$ python3 -q
>>> import numpy as np
>>> from numpy import linalg as LA
>>> np.set_printoptions(precision=3, suppress=True, linewidth=140, sign=" ")
>>> rnd = lambda a: np.round(a, 3) + 0
>>> X = np.cumsum(np.array([[-1, -1, 1, 3, 3],
...     [0, -1, 2, -1, -2],
...     [-2, -2, 3, -2, 0],
...     [1, 0, -2, 2, -2],
...     [2, -1, -1, 0, 0],
...     [-1, 3, 2, 2, -2],
...     [2, 2, 2, 2, -1],
...     [3, -3, -3, 2, -1],
...     [-1, 1, -3, -3, -1],
...     [3, 0, -3, 1, -3],
...     [0, 2, -3, -1, 1],
...     [-3, -3, -1, -3, 2],
...     [-3, 2, -3, 1, -2],
...     [-3, 2, 2, 1, -3],
...     [2, 1, -1, 2, 1],
...     [1, -1, -3, 1, -2],
...     [-3, -1, -3, 2, -1],
...     [0, 1, 0, 0, 2],
...     [0, 1, 3, -1, -1],
...     [0, -2, 0, 0, -1],
...     [-3, 0, -1, 1, 0],
...     [0, 3, 1, 1, -1],
...     [3, 1, 1, 3, 0],
...     [-2, 2, -1, 3, 0]]), axis=0)
>>> X
array([[ -1,  -1,   1,   3,   3],
       [ -1,  -2,   3,   2,   1],
       [ -3,  -4,   6,   0,   1],
       [ -2,  -4,   4,   2,  -1],
       [  0,  -5,   3,   2,  -1],
       [ -1,  -2,   5,   4,  -3],
       [  1,   0,   7,   6,  -4],
       [  4,  -3,   4,   8,  -5],
       [  3,  -2,   1,   5,  -6],
       [  6,  -2,  -2,   6,  -9],
       [  6,   0,  -5,   5,  -8],
       [  3,  -3,  -6,   2,  -6],
       [  0,  -1,  -9,   3,  -8],
       [ -3,   1,  -7,   4, -11],
       [ -1,   2,  -8,   6, -10],
       [  0,   1, -11,   7, -12],
       [ -3,   0, -14,   9, -13],
       [ -3,   1, -14,   9, -11],
       [ -3,   2, -11,   8, -12],
       [ -3,   0, -11,   8, -13],
       [ -6,   0, -12,   9, -13],
       [ -6,   3, -11,  10, -14],
       [ -3,   4, -10,  13, -14],
       [ -5,   6, -11,  16, -14]])
>>> out = np.c_[X[:, :2] @ np.array([[6, 0], [6, 4]]), np.array([1, 2, 0, 1, 2, -2, 1, 1, 0, -1, 2, 0, 1, 1, -1, -2, 2, 0, 1, 2, -1, -1, 0, -1])]
>>> out
array([[-12,  -4,   1],
       [-18,  -8,   2],
       [-42, -16,   0],
       [-36, -16,   1],
       [-30, -20,   2],
       [-18,  -8,  -2],
       [  6,   0,   1],
       [  6, -12,   1],
       [  6,  -8,   0],
       [ 24,  -8,  -1],
       [ 36,   0,   2],
       [  0, -12,   0],
       [ -6,  -4,   1],
       [-12,   4,   1],
       [  6,   8,  -1],
       [  6,   4,  -2],
       [-18,   0,   2],
       [-12,   4,   0],
       [ -6,   8,   1],
       [-18,   0,   2],
       [-36,   0,  -1],
       [-18,  12,  -1],
       [  6,  16,   0],
       [  6,  24,  -1]])
>>> rnd(LA.norm(out - X @ LA.lstsq(X, out)[0], axis=0))
array([ 0.   ,  0.   ,  5.713])
>>> rnd(LA.norm(LA.qr(X)[0].T @ out, axis=0) ** 2 / ((out ** 2).sum(axis=0) + 1e-12))
array([ 1.   ,  1.   ,  0.184])
>>> rnd(LA.lstsq(X, out[:, 0])[0])
array([ 6.,  6.,  0.,  0.,  0.])
>>> W = np.array([[-2, 2, 4, -5, 1],
...     [2, 1, -2, -1, 4],
...     [0, 4, -2, 1, 2],
...     [2, 2, -2, 5, -2],
...     [0, 2, -2, -4, 2]])
>>> b = np.array([-3, -3, -2, 0, -2])
>>> H = np.maximum(X @ W + b, 0)
>>> H
array([[   3,   10,    0,   10,    0],
       [   0,   11,    0,   16,    0],
       [   0,   13,    0,   21,    0],
       [   0,    7,    0,   32,    0],
       [   0,    6,    0,   22,    0],
       [   3,   15,    0,   44,    0],
       [   7,   31,    0,   48,    0],
       [   0,   24,    6,   47,    0],
       [   0,    3,   14,   37,    0],
       [   0,    0,   36,   36,    0],
       [   0,    0,   38,   22,    0],
       [   0,    0,   36,   16,    0],
       [   1,    0,   28,   39,    0],
       [  13,    0,   12,   71,    0],
       [  15,    0,   14,   65,    0],
       [  13,    0,   28,   71,    0],
       [  21,    0,   22,   98,    0],
       [  23,    0,   16,   89,    0],
       [  23,    0,   12,   90,    0],
       [  19,    0,   18,   96,    0],
       [  27,    0,    6,  115,    0],
       [  35,    0,    0,  122,    0],
       [  37,    0,    0,  122,    0],
       [  51,    0,    0,  144,    0]])
>>> rnd((H > 0).mean(axis=0))
array([ 0.625,  0.375,  0.583,  1.   ,  0.   ])
>>> basis = np.array([[2, -4], [5, 3], [-3, -2], [-2, -5], [-4, 5]])
>>> (H @ basis).round(6).argmax(axis=1)
array([ 0,  0,  0,  0,  0,  0,  0,  0,  0,  0,  0,  0,  0,  0,  0,  0,  0,  0,  0,  0,  0,  0,  0,  0])
>>> W @ basis
array([[  0,  36],
       [  1,  24],
       [ 16,  21],
       [ 18, -33],
       [ 16,  40]])
